$ python -q
>>> import numpy as np
>>> np.set_printoptions(precision=2, suppress=True, linewidth=140)
>>> def tidy(a):
...     return np.round(a, 2) + 0
... 
>>> F = np.load("dump.npy")
>>> F
array([[2., 1., 0.],
       [0., 2., 1.],
       [0., 0., 2.]])
>>> # triangular, det is the product of the diagonal
>>> x0 = np.array([0, 1, 0])
>>> y = F @ x0
>>> c, lr = np.zeros(3), 1 / np.linalg.norm(F, 2) ** 2
>>> for i in range(12):
...     c -= lr * F.T @ (F @ c - y)
...     if i % 2 == 0: print(i, round(np.linalg.norm(F @ c - y), 2))
... 
0 0.7
2 0.39
4 0.22
6 0.13
8 0.07
10 0.04
>>> tidy(np.linalg.cond(F))
np.float64(2.03)
>>> tidy(c)
array([0.01, 0.98, 0.01])
>>> blk = np.stack([F, -3 * F, F[::-1]])
>>> np.linalg.matrix_rank(blk.reshape(3, -1))
np.int64(2)
>>> feats = np.loadtxt("arr.csv", delimiter=",")
>>> feats
array([[ 4.,  2., -4.],
       [-4.,  4.,  2.],
       [ 2., -4.,  4.]])
>>> r0, v = F[2], F[1]
>>> r0 @ v
np.float64(2.0)
>>> r0 @ r0
np.float64(4.0)
>>> pr = (r0 @ v) / (r0 @ r0) * r0
>>> (v - pr) @ r0
np.float64(0.0)
>>> tidy(np.linalg.norm(r0 + v) ** 2 + np.linalg.norm(r0 - v) ** 2)
np.float64(18.0)
>>> np.linalg.matrix_rank(np.outer(r0, v))
np.int64(1)
>>> rng = np.random.default_rng(6560)
>>> M2 = feats + rng.integers(-2, 3, (3, 2)) @ rng.integers(-2, 3, (2, 3))
>>> M2
array([[ 5.,  2., -7.],
       [-5.,  8., -3.],
       [ 3., -7.,  7.]])
>>> tidy(np.linalg.svd(M2 - feats, compute_uv=False))
array([8.09, 2.36, 0.  ])
>>> np.linalg.matrix_rank(M2 - feats, tol=1e-8)
np.int64(2)
>>> M2 - feats
array([[ 1.,  0., -3.],
       [-1.,  4., -5.],
       [ 1., -3.,  3.]])
>>> np.abs(M2 - feats).sum(axis=1)
array([ 4., 10.,  7.])
>>> J = np.load("mat.npy")
>>> J
array([[ 0, -3,  3],
       [ 0,  0,  0],
       [ 0,  0,  0]])
>>> J @ J
array([[0, 0, 0],
       [0, 0, 0],
       [0, 0, 0]])
>>> [int(np.linalg.matrix_rank(np.linalg.matrix_power(J, p))) for p in range(1, 4)]
[1, 0, 0]
>>> np.prod(np.diag(J)), tidy(np.linalg.det(J))
(np.int64(0), np.float64(0.0))
>>> np.linalg.matrix_rank(J - J[0, 0] * np.eye(3))
np.int64(1)
>>> np.linalg.matrix_power(J - np.diag(np.diag(J)), 3)
array([[0, 0, 0],
       [0, 0, 0],
       [0, 0, 0]])
